In [1]: import numpy as np

In [2]: np.set_printoptions(precision=2, suppress=True, linewidth=200, sign=" ")

In [3]: X = np.loadtxt("case5.csv", delimiter=",")

In [4]: print(X)
[[-0.8  0.7 -0.7]
 [-0.7 -1.6 -0.1]
 [-0.8  0.9  1.1]
 [ 1.5  0.8 -0.4]
 [ 0.  -0.2  1.3]
 [-1.1  1.7  1. ]
 [ 0.  -0.6 -0.5]
 [ 0.4 -1.  -1.9]
 [ 0.9 -0.1  0.4]
 [ 0.  -0.6 -2.1]
 [-0.2  0.8 -1.1]]

In [5]: f, v = X[10], X[1]

In [6]: print(round(float(f @ f), 2))
1.89

In [7]: print(round(float(f @ v), 2))
-1.03

In [8]: p = (f @ v) / (f @ f) * f

In [9]: print(np.linalg.matrix_rank(np.outer(f, v)))
1

In [10]: print(round(float(np.linalg.norm(f + v) ** 2 + np.linalg.norm(f - v) ** 2), 2))
9.9

In [11]: print(np.outer(f, v))
[[ 0.14  0.32  0.02]
 [-0.56 -1.28 -0.08]
 [ 0.77  1.76  0.11]]

In [12]: x0 = np.array([-3, -1, 9])

In [13]: rhs = X @ x0

In [14]: b, lr = np.zeros(3), 1 / np.linalg.norm(X, 2) ** 2

In [15]: for i in range(8):
    ...:     b -= lr * X.T @ (X @ b - rhs)
    ...:     if i % 2 == 0: print(i, round(np.linalg.norm(X @ b - rhs), 2))
    ...: 
0 9.06
2 3.27
4 1.21
6 0.46

In [16]: print(b)
[-2.93 -0.92  8.97]

In [17]: dist = np.linalg.norm(X[:, None] - X[None], axis=-1)

In [18]: print(dist.shape)
(11, 11)

In [19]: print(np.linalg.matrix_rank(dist ** 2))
5

In [20]: print(dist[0].round(6).argsort(kind="stable")[:4])
[  0  10   6   2]

In [21]: print((dist + 1e9 * np.eye(11)).round(6).argmin(axis=1))
[ 10   6   5   8   8   2   1   9   4   7   0]

In [22]: print(np.linalg.norm(X, axis=1))
[ 1.27  1.75  1.63  1.75  1.32  2.26  0.78  2.18  0.99  2.18  1.37]

In [23]: print(np.linalg.norm(X - X.mean(axis=0), axis=1))
[ 1.05  1.79  1.76  1.74  1.6   2.31  0.71  2.01  1.2   1.95  1.11]

In [24]: print(np.unravel_index(dist.round(6).argmax(), dist.shape))
(np.int64(5), np.int64(7))

In [25]: q, V = np.linalg.qr(X[:, :2])[0], np.linalg.qr(X[:, 2:])[0]

In [26]: sv = np.linalg.svd(q.T @ V, compute_uv=False)

In [27]: print(round(float(np.linalg.norm(q @ q.T - V @ V.T, 2)), 2))
1.0

In [28]: B = np.array([[0, 2], [1, 1], [0, 1]])

In [29]: mat = np.kron(np.eye(3, dtype=int), B)

In [30]: print(mat)
[[ 0  2  0  0  0  0]
 [ 1  1  0  0  0  0]
 [ 0  1  0  0  0  0]
 [ 0  0  0  2  0  0]
 [ 0  0  1  1  0  0]
 [ 0  0  0  1  0  0]
 [ 0  0  0  0  0  2]
 [ 0  0  0  0  1  1]
 [ 0  0  0  0  0  1]]

In [31]: w1 = np.array([[2, 3, 2, 1, 1],
    ...:     [0, 2, 0, 2, 2],
    ...:     [0, 0, 3, 0, 1],
    ...:     [2, 3, 2, 2, 2],
    ...:     [0, 1, 3, 1, 2],
    ...:     [2, 1, 3, 3, 3]])

In [32]: b = np.array([0, 1, 2, 1, 0])

In [33]: act = np.maximum(mat @ w1 + b, 0)

In [34]: print(np.linalg.matrix_rank(act))
5

In [35]: print(act)
[[ 0  5  2  5  4]
 [ 2  6  4  4  3]
 [ 0  3  2  3  2]
 [ 4  7  6  5  4]
 [ 2  4  7  3  3]
 [ 2  4  4  3  2]
 [ 4  3  8  7  6]
 [ 2  3  8  5  5]
 [ 2  2  5  4  3]]

In [36]: print((act > 0).mean(axis=0))
[ 0.78  1.    1.    1.    1.  ]

In [37]: Z = np.array([[1, 0, 0], [-1, -1, 0], [1, 0, 0], [2, 2, 1], [2, -2, 1]])

In [38]: print((act @ Z).round(6).argmax(axis=1))
[ 0  0  0  0  0  0  0  0  0]

In [39]: print(act @ Z)
[[15 -3  9]
 [14 -4  7]
 [ 9 -1  5]
 [21 -5  9]
 [17 -4  6]
 [12 -2  5]
 [35 -1 13]
 [27 -3 10]
 [19  0  7]]

In [40]: x0 = np.array([-3, -2, -1, -1, -2, 1])

In [41]: rhs = mat @ x0

In [42]: print(np.linalg.lstsq(mat, rhs)[0])
[-3. -2. -1. -1. -2.  1.]

In [43]: rng = np.random.default_rng(578131)

In [44]: rhs = rhs + 0.02 * rng.normal(size=9)

In [45]: print(rhs)
[-4.   -5.01 -2.01 -2.   -2.02 -0.98  2.   -0.98  1.  ]

In [46]: b, *_ = np.linalg.lstsq(mat, rhs)

In [47]: print(round(np.linalg.norm(rhs - mat @ b), 2))
0.02

In [48]: print(b.round())
[-3. -2. -1. -1. -2.  1.]

In [49]: print(mat - mat[0])
[[ 0  0  0  0  0  0]
 [ 1 -1  0  0  0  0]
 [ 0 -1  0  0  0  0]
 [ 0 -2  0  2  0  0]
 [ 0 -2  1  1  0  0]
 [ 0 -2  0  1  0  0]
 [ 0 -2  0  0  0  2]
 [ 0 -2  0  0  1  1]
 [ 0 -2  0  0  0  1]]

In [50]: print(round(float(np.linalg.norm(mat)), 2))
4.58

In [51]: print(np.linalg.matrix_rank(mat))
6

In [52]: B = mat + rng.integers(-2, 3, (9, 3)) @ rng.integers(-2, 3, (3, 6))

In [53]: print(B)
[[ -7   4  -4 -10   5  -2]
 [  8  -1   4  10  -5   2]
 [ -1   1  -6  -2   1  -4]
 [ -4  -4 -10  -2   2  -2]
 [ -7   2  -3  -9   5  -2]
 [  4  -2   1   7  -3   1]
 [ -2  -3  -9  -2   1  -1]
 [  1   4   7   0   1   2]
 [  6   0   6   8  -4   3]]

In [54]: print(np.linalg.matrix_rank(B - mat, tol=1e-8))
3

In [55]: print(np.abs(B - mat).sum(axis=1))
[ 30  30  14  26  30  17  20  13  26]

In [56]: x0 = np.array([-3, 2, -3, 5, -1, -4])

In [57]: rhs = B @ x0

In [58]: print(np.round(np.linalg.pinv(B) @ B, 2) + 0)
[[ 1.  0.  0.  0.  0.  0.]
 [ 0.  1.  0.  0.  0.  0.]
 [ 0.  0.  1.  0.  0.  0.]
 [ 0.  0.  0.  1.  0.  0.]
 [ 0.  0.  0.  0.  1.  0.]
 [ 0.  0.  0.  0.  0.  1.]]

In [59]: print(np.linalg.lstsq(B, rhs)[0])
[-3.  2. -3.  5. -1. -4.]

In [60]: print(rhs)
[ -6   9  28  30  -8  15  20 -25  -4]

In [61]: rhs = rhs + 0.05 * rng.normal(size=9)

In [62]: print(rhs)
[ -5.93   9.03  28.03  29.92  -7.93  15.07  19.96 -24.97  -4.05]

In [63]: b, *_ = np.linalg.lstsq(B, rhs)

In [64]: print(b.round())
[-3.  2. -3.  5. -1. -4.]

In [65]: print(b)
[-3.02  2.02 -3.    5.02 -1.   -4.02]

In [66]: print(np.round(np.linalg.norm(rhs - B @ b), 2))
0.12

In [67]: W0 = np.load("test12.npy")

In [68]: print(W0)
[[ 0 -2]
 [ 0  0]]

In [69]: print(np.unique(W0.round(6), axis=0).shape)
(2, 2)

In [70]: print(np.allclose(W0[:-1].T @ np.linalg.lstsq(W0[:-1].T, W0[-1])[0], W0[-1]))
True

In [71]: print(W0 @ np.linalg.pinv(W0) @ W0)
[[ 0. -2.]
 [ 0.  0.]]

In [72]: print(np.linalg.lstsq(W0[:-1].T, W0[-1])[2])
1

In [73]: Uu, sv, Vt = np.linalg.svd(W0)

In [74]: V = Vt[:(sv > 1e-8).sum()]

In [75]: x0 = W0[1] + -3 * W0[0] + rng.integers(2) * np.eye(2)[1]

In [76]: print(x0)
[ 0.  6.]

In [77]: print(np.allclose(V.T @ V @ x0, x0))
True

In [78]: print(np.diag(V.T @ V))
[ 0.  1.]

In [79]: print(np.linalg.norm(W0, axis=0))
[ 0.  2.]

In [80]: print(np.linalg.svd(W0, compute_uv=False))
[ 2.  0.]

In [81]: Uu, sv, Vt = np.linalg.svd(W0)

In [82]: print(np.argmax(sv[:-1] / (sv[1:] + 1e-6)) + 1)
1

In [83]: B = Uu[:, :1] @ np.diag(sv[:1]) @ Vt[:1]

In [84]: print(B)
[[ 0. -2.]
 [ 0.  0.]]

In [85]: print(np.linalg.matrix_rank(W0, rtol=0.05))
1

In [86]: print(W0.ravel(order="F"))
[ 0  0 -2  0]

In [87]: W0.reshape(2, 3)
Traceback (most recent call last):
  Cell In[87], line 1
    W0.reshape(2, 3)
ValueError: cannot reshape array of size 4 into shape (2,3)


In [88]: print(W0.reshape(2, -1))
[[ 0 -2]
 [ 0  0]]

In [89]: blk = W0.reshape(2, 2, -1)

In [90]: print(blk.sum(axis=1))
[[-2]
 [ 0]]

In [91]: print(np.swapaxes(blk, 1, 2)[1])
[[ 0  0]]

In [92]: print(blk.transpose(1, 0, 2))
[[[ 0]
  [ 0]]

 [[-2]
  [ 0]]]

In [93]: print(blk.shape)
(2, 2, 1)

In [94]: print(np.einsum("ihd,jhd->hij", blk, blk).shape)
(2, 2, 2)

In [95]: print(np.einsum("ihd,ihd->ih", blk, blk))
[[ 0  4]
 [ 0  0]]

In [96]: M = np.load("a.npy")

In [97]: print(M)
[[ 0.84  0.38  0.38]
 [ 0.38  0.08 -0.92]
 [ 0.38 -0.92  0.08]]

In [98]: idx = rng.permutation(3)

In [99]: print(idx)
[ 2  1  0]

In [100]: B = M[idx][:, idx]

In [101]: print(round(np.linalg.det(B), 2), round(float(np.linalg.det(M[idx])), 2))
-1.0 1.0

In [102]: print(np.diag(B))
[ 0.08  0.08  0.84]

In [103]: evals, V = np.linalg.eigh(M)

In [104]: x0 = np.array([9, 6, 6])

In [105]: print(np.round(V * np.abs(evals) @ V.T, 2) + 0)
[[ 1.  0.  0.]
 [ 0.  1.  0.]
 [ 0.  0.  1.]]

In [106]: print(round(np.abs(M).sum(axis=1).max(), 2), np.abs(evals).max())
1.6 1.0

In [107]: print(V * np.maximum(evals, 0) @ V.T)
[[ 0.92  0.19  0.19]
 [ 0.19  0.54 -0.46]
 [ 0.19 -0.46  0.54]]

In [108]: print(np.linalg.eigvalsh(M[1:, 1:]))
[-0.84  1.  ]

In [109]: B = np.array([[7, -5, -9], [-9, -8, 6], [0, 5, 9]])

In [110]: print(np.vstack([M, B.T]).shape)
(6, 3)

In [111]: print(np.einsum("ij,ij->i", M, M))
[ 1.  1.  1.]

In [112]: print(np.einsum("ik,kj->ji", M, B))
[[  2.49   1.95  10.95]
 [ -5.36  -7.13   5.87]
 [ -1.9  -11.24  -8.24]]

In [113]: print(B.T @ M.T)
[[  2.49   1.95  10.95]
 [ -5.36  -7.13   5.87]
 [ -1.9  -11.24  -8.24]]

In [114]: print(np.einsum("ij->j", M))
[ 1.6  -0.46 -0.46]

In [115]: B = np.array([[2, 0], [1, 3]])

In [116]: Z = np.array([[2]])

In [117]: E = np.block([[B, np.zeros((2, 1))], [np.zeros((1, 2)), Z]])

In [118]: print(E)
[[ 2.  0.  0.]
 [ 1.  3.  0.]
 [ 0.  0.  2.]]

In [119]: # triangular

In [120]: print(np.linalg.norm(E, axis=1))
[ 2.    3.16  2.  ]

In [121]: print(round(np.linalg.norm(E[2] - E[0]), 2))
2.83
